% ipython --no-banner

In [1]: import numpy as np

In [2]: np.set_printoptions(precision=1, suppress=True, linewidth=160)

In [3]: feats = np.load("a.npy")

In [4]: print(feats)
[[ 0  0  0 -1 -1 -3]
 [ 0  0  0  3  3 -3]
 [ 0  0  0  2 -2  0]
 [ 3  3  9  1  1  3]
 [-9 -9  9 -3 -3  3]
 [-6  6  0 -2  2  0]]

In [5]: rng = np.random.default_rng(3058)

In [6]: lab = rng.permutation(6)

In [7]: print(lab)
[3 5 2 0 1 4]

In [8]: other = feats[lab][:, lab]

In [9]: print(other)
[[ 1  3  9  3  3  1]
 [-2  0  0 -6  6  2]
 [ 2  0  0  0  0 -2]
 [-1 -3  0  0  0 -1]
 [ 3 -3  0  0  0  3]
 [-3  3  9 -9 -9 -3]]

In [10]: print(np.allclose(other, feats))
False

In [11]: arr = np.loadtxt("w.csv", delimiter=",")

In [12]: print(arr)
[[3. 0. 0. 0. 0. 0.]
 [1. 4. 0. 0. 0. 0.]
 [2. 0. 0. 0. 0. 0.]
 [0. 0. 3. 0. 0. 0.]
 [0. 0. 1. 4. 0. 0.]
 [0. 0. 2. 0. 0. 0.]
 [0. 0. 0. 0. 3. 0.]
 [0. 0. 0. 0. 1. 4.]
 [0. 0. 0. 0. 2. 0.]]

In [13]: vec = np.array([1, 2, 1, 1, 0, -2])

In [14]: y = arr @ vec

In [15]: print(np.round(np.linalg.pinv(arr) @ arr, 1) + 0)
[[1. 0. 0. 0. 0. 0.]
 [0. 1. 0. 0. 0. 0.]
 [0. 0. 1. 0. 0. 0.]
 [0. 0. 0. 1. 0. 0.]
 [0. 0. 0. 0. 1. 0.]
 [0. 0. 0. 0. 0. 1.]]

In [16]: print(np.linalg.solve(arr.T @ arr, arr.T @ y))
[ 1.  2.  1.  1.  0. -2.]

In [17]: print(np.round(np.linalg.lstsq(arr, y)[0], 1) + 0)
[ 1.  2.  1.  1.  0. -2.]

In [18]: print(y)
[ 3.  9.  2.  3.  5.  2.  0. -8.  0.]

In [19]: y = y + 0.1 * rng.normal(size=9)

In [20]: print(y)
[ 3.   9.1  2.   2.7  5.1  2.1  0.1 -8.  -0.2]

In [21]: c, *_ = np.linalg.lstsq(arr, y)

In [22]: print([round(float(np.linalg.norm(np.linalg.solve(arr.T @ arr + lam * np.eye(6), arr.T @ y))), 2) for lam in (0, 1, 10, 100)])
[3.33, 3.14, 2.12, 0.51]

In [23]: T = np.stack([arr, 3 * arr, arr[::-1]])

In [24]: print(np.linalg.matrix_rank(T.reshape(3, -1)))
2

In [25]: print(np.einsum("bij,cij->bc", T, T))
[[ 90. 270.  29.]
 [270. 810.  87.]
 [ 29.  87.  90.]]

In [26]: print(np.linalg.norm(T, axis=(1, 2)))
[ 9.5 28.5  9.5]

In [27]: print(np.linalg.matrix_rank(T))
[6 6 6]

In [28]: u, v = arr[3], arr[8]

In [29]: print(u @ v)
0.0

In [30]: pr = (u @ v) / (u @ u) * u

In [31]: print(v - pr)
[0. 0. 0. 0. 2. 0.]

In [32]: print(np.round(np.linalg.norm(u + v) ** 2 + np.linalg.norm(u - v) ** 2, 1))
26.0

In [33]: other = np.c_[arr[:, :4] @ np.array([[2, -3, 2, -3], [3, -3, 3, -1], [3, -1, 1, -2], [-2, 0, 2, 1]]), np.array([5, 4, 5, 8, 4, 8, 4, 8, 2])]

In [34]: print(other)
[[  6.  -9.   6.  -9.   5.]
 [ 14. -15.  14.  -7.   4.]
 [  4.  -6.   4.  -6.   5.]
 [  9.  -3.   3.  -6.   8.]
 [ -5.  -1.   9.   2.   4.]
 [  6.  -2.   2.  -4.   8.]
 [  0.   0.   0.   0.   4.]
 [  0.   0.   0.   0.   8.]
 [  0.   0.   0.   0.   2.]]

In [35]: print(np.linalg.norm(np.linalg.qr(arr)[0].T @ other, axis=0) ** 2 / ((other ** 2).sum(axis=0) + 1e-12))
[1. 1. 1. 1. 1.]

In [36]: print(np.linalg.matrix_rank(np.c_[arr, other]))
7

In [37]: M = np.loadtxt("sample15.csv", delimiter=",")

In [38]: print(M)
[[-0.4  1.3  0.2  0.6 -0.7 -1.4]
 [ 1.7  0.7  0.5 -0.3  0.8  0.4]
 [-0.7 -1.4  0.8 -0.5  0.2  1.4]
 [ 0.3 -0.7 -1.   0.1 -1.3 -1.8]
 [-0.1  2.   1.6 -1.8  0.2 -0.6]
 [ 0.2 -0.6 -0.9  0.  -1.3 -2. ]
 [ 0.   1.1 -0.6 -2.2 -1.6  0. ]]

In [39]: vec = np.array([2, 2, 0, 3, 0, 3])

In [40]: y = M @ vec

In [41]: print(np.round(np.linalg.solve(M.T @ M, M.T @ y), 1) + 0)
[2. 2. 0. 3. 0. 3.]

In [42]: print(y)
[-0.6  5.1 -1.5 -5.9 -3.4 -6.8 -4.4]

In [43]: print(np.round(np.linalg.lstsq(M, y)[0], 1) + 0)
[2. 2. 0. 3. 0. 3.]

In [44]: y = y + 0.1 * rng.normal(size=7)

In [45]: print(y)
[-0.7  5.2 -1.5 -5.8 -3.3 -6.7 -4.5]

In [46]: c, *_ = np.linalg.lstsq(M, y)

In [47]: print([round(float(np.linalg.norm(np.linalg.solve(M.T @ M + lam * np.eye(6), M.T @ y))), 2) for lam in (0, 1, 10, 100)])
[5.0, 3.54, 1.74, 0.37]

In [48]: print(c.round())
[2. 2. 0. 3. 0. 3.]

In [49]: P = M @ np.linalg.solve(M.T @ M, M.T)

In [50]: print(np.round(np.linalg.eigvalsh(P), 1) + 0)
[0. 1. 1. 1. 1. 1. 1.]

In [51]: print(np.linalg.matrix_rank(np.eye(7) - P))
1

In [52]: print(np.round(np.trace(P), 1))
6.0

In [53]: other = M + rng.integers(-2, 3, (7, 5)) @ rng.integers(-2, 3, (5, 6))

In [54]: print(other)
[[ -9.4  -6.7   6.2   4.6 -12.7  -3.4]
 [ -0.3   0.7  -1.5  -0.3  -0.2   2.4]
 [ -1.7  -6.4   4.8  -5.5  -6.8  -5.6]
 [ -0.7  -4.7   5.    4.1  -7.3  -3.8]
 [  9.9   2.    5.6  -3.8   2.2   3.4]
 [ -0.8  -6.6   5.1   2.  -13.3  -6. ]
 [ -4.    1.1  -0.6  -0.2   1.4   2. ]]

In [55]: print(np.linalg.matrix_rank(other - M, tol=1e-8))
5

In [56]: print(np.round(np.linalg.svd(other - M, compute_uv=False), 1) + 0)
[27.5 13.3  9.   3.9  3.8  0. ]

In [57]: print(other - M)
[[ -9.  -8.   6.   4. -12.  -2.]
 [ -2.   0.  -2.   0.  -1.   2.]
 [ -1.  -5.   4.  -5.  -7.  -7.]
 [ -1.  -4.   6.   4.  -6.  -2.]
 [ 10.   0.   4.  -2.   2.   4.]
 [ -1.  -6.   6.   2. -12.  -4.]
 [ -4.   0.   0.   2.   3.   2.]]

In [58]: Q, vecs = np.linalg.qr(M[:, :3])[0], np.linalg.qr(M[:, 3:])[0]

In [59]: sig = np.linalg.svd(Q.T @ vecs, compute_uv=False)

In [60]: print(np.round(np.linalg.norm(Q @ Q.T - vecs @ vecs.T, 2), 1))
1.0

In [61]: print((sig > 0.9).sum())
1

In [62]: u, v = M[6], M[2]

In [63]: print(round(float(u @ u), 1))
9.0

In [64]: print(np.round(u @ v, 1))
-1.2

In [65]: pr = (u @ v) / (u @ u) * u

In [66]: print(np.outer(u, v))
[[-0.  -0.   0.  -0.   0.   0. ]
 [-0.8 -1.5  0.9 -0.6  0.2  1.5]
 [ 0.4  0.8 -0.5  0.3 -0.1 -0.8]
 [ 1.5  3.1 -1.8  1.1 -0.4 -3.1]
 [ 1.1  2.2 -1.3  0.8 -0.3 -2.2]
 [-0.  -0.   0.  -0.   0.   0. ]]

In [67]: print(round(float((v - pr) @ u), 1))
-0.0

In [68]: Z = np.array([[1.4, -0.4, -1.9, 1.4, 1.0, -2.9, 0.8, 0.9, -0.3],
    ...:     [-0.2, 1.5, -0.1, 0.0, -0.5, -0.7, -0.3, 1.0, 0.2]])

In [69]: J = np.array([[-2, 3],
    ...:     [2, -2],
    ...:     [3, 3],
    ...:     [-3, 1],
    ...:     [0, -1],
    ...:     [1, 2],
    ...:     [3, -3],
    ...:     [3, 3],
    ...:     [-1, 3],
    ...:     [-3, 2],
    ...:     [3, -3],
    ...:     [-3, 0],
    ...:     [-2, 3],
    ...:     [-1, 0],
    ...:     [-1, -2],
    ...:     [1, 2],
    ...:     [2, 2],
    ...:     [-1, 3],
    ...:     [-1, 2],
    ...:     [-3, 0],
    ...:     [-1, 3],
    ...:     [-2, 3],
    ...:     [2, 2],
    ...:     [-1, 3],
    ...:     [-3, -3],
    ...:     [-1, 2],
    ...:     [-2, 0],
    ...:     [0, 0],
    ...:     [0, 1],
    ...:     [-2, -3],
    ...:     [-1, 3],
    ...:     [1, -3],
    ...:     [-2, -3],
    ...:     [-1, 0],
    ...:     [-2, -2],
    ...:     [1, -1],
    ...:     [-1, 1],
    ...:     [1, 1],
    ...:     [2, -3],
    ...:     [2, 0],
    ...:     [1, 0]]) @ Z + 0.1 * rng.normal(size=(41, 9))

In [70]: print(J.round(1) + 0)
[[ -3.3   5.3   3.5  -2.9  -3.5   3.6  -2.5   1.4   1.5]
 [  3.2  -3.8  -3.7   2.9   3.   -4.4   2.3  -0.3  -1.3]
 [  3.5   3.5  -6.1   4.3   1.4 -10.8   1.6   5.6  -0.3]
 [ -4.5   2.6   5.5  -4.1  -3.6   7.9  -2.7  -1.8   0.9]
 [  0.1  -1.4   0.1   0.    0.5   0.7   0.3  -1.   -0.2]
 [  1.    2.4  -2.1   1.3   0.1  -4.3   0.1   3.   -0.1]
 [  4.9  -5.8  -5.4   4.4   4.5  -6.5   3.4  -0.2  -1.3]
 [  3.5   3.4  -6.    4.3   1.4 -10.8   1.4   5.6  -0.3]
 [ -1.9   4.9   1.7  -1.3  -2.4   1.   -1.7   2.2   0.9]
 [ -4.5   4.3   5.6  -4.2  -3.9   7.3  -3.2  -0.7   1.3]
 [  4.9  -5.8  -5.2   4.3   4.5  -6.6   3.4  -0.3  -1.4]
 [ -4.1   1.1   5.8  -4.2  -2.8   8.9  -2.6  -2.6   0.9]
 [ -3.5   5.4   3.4  -2.8  -3.6   3.7  -2.5   1.2   1.3]
 [ -1.5   0.4   1.7  -1.4  -1.    2.8  -0.9  -0.9   0.3]
 [ -1.1  -2.6   2.   -1.3  -0.1   4.2  -0.1  -3.2   0.1]
 [  0.8   2.7  -1.8   1.3   0.   -4.3   0.3   2.9   0.2]
 [  2.4   2.3  -3.9   2.7   1.   -7.1   1.    3.9  -0.2]
 [ -2.1   4.8   1.5  -1.4  -2.5   0.9  -1.8   1.9   0.9]
 [ -1.7   3.4   1.7  -1.4  -2.    1.4  -1.4   1.1   0.8]
 [ -4.3   1.    5.8  -4.2  -2.9   8.7  -2.5  -2.9   0.9]
 [ -1.8   5.    1.6  -1.4  -2.4   0.6  -1.6   2.    1.1]
 [ -3.4   5.1   3.4  -2.7  -3.5   3.8  -2.4   1.2   1.4]
 [  2.4   2.   -4.1   2.9   0.9  -7.2   0.8   3.8   0. ]
 [ -1.9   4.8   1.6  -1.4  -2.5   0.7  -1.7   2.    1. ]
 [ -3.6  -3.2   5.9  -4.3  -1.4  10.8  -1.5  -5.8   0.3]
 [ -1.7   3.5   1.7  -1.4  -1.9   1.6  -1.4   1.    0.6]
 [ -2.7   0.8   3.8  -2.9  -2.    5.7  -1.5  -1.9   0.8]
 [  0.   -0.1   0.1   0.    0.   -0.1   0.    0.1   0. ]
 [ -0.1   1.5  -0.1   0.   -0.6  -0.7  -0.1   0.9   0.2]
 [ -2.3  -3.5   4.1  -2.9  -0.5   7.8  -0.9  -4.8  -0.1]
 [ -2.1   5.    1.8  -1.4  -2.5   0.6  -1.7   2.    0.9]
 [  2.   -4.9  -1.6   1.3   2.5  -0.8   1.6  -2.1  -0.8]
 [ -2.4  -3.7   4.   -2.9  -0.4   8.   -0.7  -4.7  -0.2]
 [ -1.5   0.4   2.   -1.4  -1.2   2.8  -0.6  -0.8   0.2]
 [ -2.4  -2.2   4.   -2.9  -0.9   7.3  -1.1  -3.7   0.2]
 [  1.7  -1.9  -1.7   1.4   1.6  -2.1   1.2   0.   -0.6]
 [ -1.7   1.9   1.9  -1.2  -1.5   2.3  -1.1   0.2   0.5]
 [  1.2   1.1  -2.1   1.4   0.6  -3.5   0.4   1.8   0. ]
 [  3.3  -5.4  -3.3   2.6   3.6  -3.7   2.5  -1.2  -1.2]
 [  2.6  -0.8  -3.7   2.5   2.   -5.8   1.4   1.8  -0.6]
 [  1.4  -0.5  -1.9   1.3   1.   -2.9   0.8   0.9  -0.2]]

In [71]: d = np.linalg.norm(J[:, None] - J[None], axis=-1)

In [72]: print(d[17].round(6).argsort(kind="stable")[:4])
[17 23 30  8]

In [73]: print(d.mean(axis=1).argmax())
2

In [74]: print(d[:5, :5])
[[ 0.  18.7 21.5  6.6 10.8]
 [18.7  0.  11.9 21.5  8.7]
 [21.5 11.9  0.  26.9 16.4]
 [ 6.6 21.5 26.9  0.  12.8]
 [10.8  8.7 16.4 12.8  0. ]]

In [75]: print(d.shape)
(41, 41)

In [76]: print((d + 1e9 * np.eye(41)).round(6).argmin(axis=1))
[12 38  7 11 27 15 10  2 23  3  6 19  0 33 13  5 22 23 25 11 23  0 16 20 29 18 34  4 27 32 23 35 29 13 29 40 25 40  1 22 37]

In [77]: cen = J - J.mean(axis=0)

In [78]: U, sig, vt = np.linalg.svd(cen, full_matrices=False)

In [79]: print(vt[0] * np.sign(vt[0, np.abs(vt[0]).argmax()]))
[-0.3  0.1  0.4 -0.3 -0.2  0.7 -0.2 -0.2  0.1]

In [80]: print(np.searchsorted(np.cumsum(sig ** 2) / (sig ** 2).sum(), 0.9) + 1)
2

In [81]: print(np.round(cen.mean(axis=0), 1) + 0)
[0. 0. 0. 0. 0. 0. 0. 0. 0.]

In [82]: vec = np.array([-3, -4, 7, -7, -2, -2, 8, 8, -7])

In [83]: y = J @ vec

In [84]: print(np.linalg.solve(J.T @ J, J.T @ y))
[-3. -4.  7. -7. -2. -2.  8.  8. -7.]

In [85]: y = y + 0.3 * rng.normal(size=41)

In [86]: print(y)
[ 13.7 -12.  -19.   19.8  -1.   -3.  -21.1 -19.4   6.9  18.5 -18.6  17.7  12.8   4.2   1.1  -1.7  -9.8   5.9   6.3  17.8   5.   12.  -13.7   5.9  16.6   5.9
  11.9   1.9   1.4  10.5   9.4  -9.   12.7  10.6  12.1  -4.4   7.4  -8.5 -11.4 -10.8  -6.7]

In [87]: c, *_ = np.linalg.lstsq(J, y)

In [88]: print(c)
[-3.1 -4.2  6.9 -6.4 -2.7 -2.   7.7  7.8 -7.3]

In [89]: mat = np.load("layer1.npy")

In [90]: print(mat)
[[-1  3 -5 -5 -1  1 -2  5 -1]
 [-4  1  2  2 -3  3  0  4  4]
 [ 2  0  2  4  1  2  3  0  5]
 [ 3  4  2 -4  2  4 -2  3 -1]
 [-3  5  0  5 -4 -3  3 -5 -2]
 [-3  1  1 -2  1 -5  0 -3 -1]
 [-2  3 -5  5  3  2  2 -4  2]
 [-5 -1  2 -5 -3  2  1 -2  0]
 [ 4  2 -1 -3 -4 -3  0  3 -5]
 [ 0  0  1 -4  0 -4 -1  3  2]
 [-3  1  1 -2  1 -5  0 -3 -1]]

In [91]: # row 10 repeats row 5

In [92]: other = np.c_[mat[:, :2] @ np.array([[-5, 4], [-1, -2]]), np.array([-3, -1, 4, -5, 2, -9, 2, -7, -5, 3, -5])]

In [93]: print(other)
[[  2 -10  -3]
 [ 19 -18  -1]
 [-10   8   4]
 [-19   4  -5]
 [ 10 -22   2]
 [ 14 -14  -9]
 [  7 -14   2]
 [ 26 -18  -7]
 [-22  12  -5]
 [  0   0   3]
 [ 14 -14  -5]]

In [94]: print(np.round(np.linalg.norm(other - mat @ np.linalg.lstsq(mat, other)[0], axis=0), 1) + 0)
[0.  0.  3.1]

In [95]: print(np.round(np.linalg.lstsq(mat, other[:, 0])[0], 1) + 0)
[-5. -1.  0.  0.  0.  0.  0.  0.  0.]

In [96]: print(np.linalg.norm(np.linalg.qr(mat)[0].T @ other, axis=0) ** 2 / ((other ** 2).sum(axis=0) + 1e-12))
[1. 1. 1.]

In [97]: E = np.load("block8.npy")

In [98]: print(E)
[[ 0.9  0.9 -1.   0.4]
 [-0.3  0.6 -0.1  0.3]
 [ 0.8  1.  -1.  -0.9]
 [ 0.8  1.  -1.  -0.9]
 [ 0.5  1.  -1.  -0.9]
 [-0.9  1.  -1.   0.9]
 [-0.8 -1.   1.   0.9]
 [ 0.7 -1.   1.  -1. ]
 [ 0.7 -0.8  0.8 -0.9]
 [ 0.2  1.  -1.   0.7]
 [ 0.7 -0.8 -1.   0.3]
 [ 0.7 -0.3 -0.4 -0.8]
 [ 0.7 -0.2 -0.9  0.1]
 [-0.8 -0.4  0.9  0.6]
 [-0.7 -1.   1.   0.6]
 [ 0.7 -1.   1.  -1. ]
 [ 1.   1.  -0.3 -1. ]
 [ 0.8  1.  -1.  -0.7]
 [-0.2  0.   0.6 -0.2]
 [ 0.3  1.  -1.  -0.5]
 [ 0.9 -0.7 -0.8 -0.9]
 [-0.1  0.1  0.9 -0.7]
 [ 0.   0.   0.   0. ]
 [-0.8  1.   1.  -0.3]
 [-1.  -0.7  0.9  1. ]
 [ 0.9 -0.8 -0.2 -0.9]
 [-0.3  0.5 -0.7  0.7]
 [-0.9 -0.4 -0.6  1. ]
 [-0.9  0.9 -0.9  1. ]
 [-0.1  1.  -1.   0.9]
 [ 0.9 -1.  -0.5 -0.1]
 [-1.  -0.5  0.4  1. ]
 [ 0.5 -1.  -0.4  0.8]
 [-1.  -0.9  0.9  1. ]
 [ 0.   1.  -1.   0.8]
 [ 0.   0.  -0.3  0.2]
 [-1.  -0.6  1.   1. ]]

In [99]: # row 3 repeats row 2

In [100]: cen = E - E.mean(axis=0)

In [101]: vecs = np.linalg.svd(cen)[2][:3]

In [102]: other = cen - cen @ vecs.T @ vecs

In [103]: print(round(np.linalg.norm(other) / np.linalg.norm(cen), 1))
0.1
